$ python -q
>>> import numpy as np
>>> np.set_printoptions(precision=2, suppress=True, linewidth=100)
>>> mat = np.loadtxt("case19.csv", delimiter=",")
>>> print(mat)
[[30. 25.  0.  6.  0. 18. 18.  0.  0.  0.  0.]
 [30.  0. 12.  0.  0. 39.  0.  4. 15.  0.  4.]
 [ 0.  0.  3.  0.  2. 18.  0. 19. 18. 12.  0.]
 [35. 49.  0. 16.  0.  6. 36.  0.  0.  2.  0.]
 [ 0.  0. 10.  0.  3.  9.  0. 22. 23. 10.  0.]
 [ 0.  1.  0.  0. 16.  0.  0. 17.  0. 20.  0.]
 [ 0.  7.  0. 14. 17.  0.  0. 10.  0.  8.  0.]
 [ 0.  0.  0.  0.  2.  0.  0. 14.  6.  7.  0.]
 [ 0.  1.  0.  2. 17.  0.  0. 15.  0. 13.  0.]
 [ 0.  0.  0.  0. 25.  0.  0. 27. 13. 25.  0.]
 [22.  1. 21. 26.  0.  0.  0.  0.  0.  0. 40.]
 [26. 43.  0. 28.  0.  0. 27.  0.  0.  0.  0.]
 [38. 13.  7. 22.  0. 12.  8.  0.  0.  0. 28.]
 [55. 25.  0.  8.  0. 42. 24.  0.  0.  0.  2.]
 [10.  1. 13. 20.  0.  0.  0.  0.  0.  0. 26.]
 [ 0.  0. 23.  0.  0.  0.  0. 21. 25.  0.  8.]
 [ 0.  1.  0.  0.  9.  0.  0. 13.  0. 11.  0.]
 [23. 49.  0. 10.  3.  0. 34.  0.  0. 13.  0.]
 [ 7.  0. 29. 20.  0.  0.  0.  1. 10.  0. 38.]
 [ 0.  0. 33.  0.  0.  0.  0. 29. 42.  2.  6.]
 [ 0.  0.  0.  0. 41.  0.  0. 31.  5. 29.  0.]
 [17. 13.  0.  0.  6. 36. 10.  9.  0. 22.  0.]
 [ 0.  7.  0. 10.  9.  0.  0.  8.  0.  6.  0.]
 [33. 37.  0.  6.  0. 18. 28.  0.  0.  5.  0.]
 [ 0.  7.  0.  6.  1.  0.  0.  6.  0.  4.  0.]
 [44. 37.  0. 22.  0. 12. 28.  0.  0.  0.  4.]
 [38. 31.  0.  4.  0. 27. 25.  0.  0.  1.  0.]
 [20.  7.  0.  0.  0. 21.  3.  2.  0.  0.  0.]
 [33.  7.  0.  0.  0. 39.  7.  0.  1.  0.  0.]
 [18.  7.  6. 18.  0.  0.  0.  0.  0.  0. 20.]
 [ 0. 19.  0.  0. 29.  0.  5. 12.  0. 30.  0.]
 [ 0.  0. 13.  0.  3. 30.  0. 27. 35. 15.  0.]
 [ 7.  0. 27.  0.  0. 24.  0. 17. 33.  0.  8.]
 [ 0.  0. 11.  0. 11. 12.  0. 29. 31. 17.  0.]
 [21. 37.  0.  0.  4. 12. 26.  0.  0. 16.  0.]
 [31. 25.  0.  0.  0. 30. 20.  0.  0.  8.  0.]
 [ 0. 13.  0. 24.  0.  0.  0.  0.  0.  0. 14.]
 [23. 49.  0. 10.  3.  0. 34.  0.  0. 13.  0.]
 [ 0. 13.  0.  8.  8.  0.  0.  5.  0.  8.  0.]
 [ 7.  0.  0.  0.  8. 39.  0. 20. 16. 23.  0.]
 [ 0.  0.  0.  0. 34.  0.  0. 32. 14. 25.  0.]
 [38. 31.  0.  4.  0. 27. 25.  0.  0.  1.  0.]
 [21. 19.  0. 18.  0.  0.  9.  0.  0.  0.  8.]
 [16. 43.  0.  2. 11.  3. 29.  0.  0. 20.  0.]
 [15.  0. 22. 18.  0.  0.  0.  0.  5.  0. 32.]
 [ 5. 25.  0.  4.  6.  0. 12.  0.  0. 12.  0.]
 [ 3. 25.  0. 24.  0.  0.  8.  0.  0.  0.  2.]
 [21.  0. 25.  6.  0. 18.  0.  3. 17.  0. 24.]
 [25.  1.  3.  0.  0. 30.  0.  3.  6.  0.  0.]]
>>> M2 = np.c_[mat[:, :6] @ np.array([[5, 5, 1, 4, 0, 2],
...     [0, 1, 4, 0, 5, 5],
...     [4, 2, 2, 3, 5, 5],
...     [5, 0, 1, 0, 1, 4],
...     [0, 2, 2, 3, 4, 4],
...     [5, 4, 3, 1, 5, 3]]), np.array([9, -1, 6, -3, -2, -1, -6, 3, -1, 7, 5, 8, -5, -4, 5, 9, -8, -9, -9, 3, 7, -8, -8, 9, 0, 7, 7, 2, 8, -3, 7, 2, 2, 4, 4, -3, 7, 2, -1, -4, 6, -7, -2, 7, -7, -2, 9, 9, -2])]
>>> M2
array([[270., 247., 190., 138., 221., 263.,   9.],
       [393., 330., 171., 195., 255., 237.,  -1.],
       [102.,  82.,  64.,  33., 113.,  77.,   6.],
       [285., 248., 265., 146., 291., 397.,  -3.],
       [ 85.,  62.,  53.,  48., 107.,  89.,  -2.],
       [  0.,  33.,  36.,  48.,  69.,  69.,  -1.],
       [ 70.,  41.,  76.,  51., 117., 159.,  -6.],
       [  0.,   4.,   4.,   6.,   8.,   8.,   3.],
       [ 10.,  35.,  40.,  51.,  75.,  81.,  -1.],
       [  0.,  50.,  50.,  75., 100., 100.,   7.],
       [324., 153.,  94., 151., 136., 258.,   5.],
       [270., 173., 226., 104., 243., 379.,   8.],
       [388., 265., 162., 185., 182., 300.,  -5.],
       [525., 468., 289., 262., 343., 393.,  -4.],
       [202.,  77.,  60.,  79.,  90., 170.,   5.],
       [ 92.,  46.,  46.,  69., 115., 115.,   9.],
       [  0.,  19.,  22.,  27.,  41.,  41.,  -8.],
       [165., 170., 235., 101., 267., 343.,  -9.],
       [251.,  93.,  85., 115., 165., 239.,  -9.],
       [132.,  66.,  66.,  99., 165., 165.,   3.],
       [  0.,  82.,  82., 123., 164., 164.,   7.],
       [265., 254., 189., 122., 269., 231.,  -8.],
       [ 50.,  25.,  56.,  27.,  81., 111.,  -8.],
       [285., 274., 241., 150., 281., 329.,   9.],
       [ 30.,   9.,  36.,   3.,  45.,  63.,   0.],
       [390., 305., 250., 188., 267., 397.,   7.],
       [345., 329., 247., 179., 294., 328.,   7.],
       [205., 191., 111., 101., 140., 138.,   2.],
       [360., 328., 178., 171., 230., 218.,   8.],
       [204., 109.,  76.,  90.,  83., 173.,  -3.],
       [  0.,  77., 134.,  87., 211., 211.,   7.],
       [202., 152., 122.,  78., 227., 167.,   2.],
       [263., 185., 133., 133., 255., 221.,   2.],
       [104.,  92.,  80.,  78., 159., 135.,   4.],
       [165., 198., 213., 108., 261., 279.,   4.],
       [305., 300., 221., 154., 275., 277.,  -3.],
       [120.,  13.,  76.,   0.,  89., 161.,   7.],
       [165., 170., 235., 101., 267., 343.,   2.],
       [ 40.,  29.,  76.,  24., 105., 129.,  -1.],
       [230., 207., 140.,  91., 227., 163.,  -4.],
       [  0.,  68.,  68., 102., 136., 136.,   6.],
       [345., 329., 247., 179., 294., 328.,  -7.],
       [195., 124., 115.,  84., 113., 209.,  -2.],
       [105., 157., 221., 100., 276., 308.,   7.],
       [253., 119.,  77., 126., 128., 212.,  -7.],
       [ 45.,  62., 121.,  38., 153., 175.,  -2.],
       [135.,  40., 127.,  12., 149., 227.,   9.],
       [325., 227., 131., 177., 221., 245.,   9.],
       [287., 252., 125., 139., 170., 160.,  -2.]])
>>> np.linalg.matrix_rank(np.c_[mat, M2])
np.int64(12)
>>> print(np.round(np.linalg.norm(M2 - mat @ np.linalg.lstsq(mat, M2)[0], axis=0), 2) + 0)
[ 0.    0.    0.    0.    0.    0.   36.27]
>>> print(np.linalg.matrix_rank(M2))
7
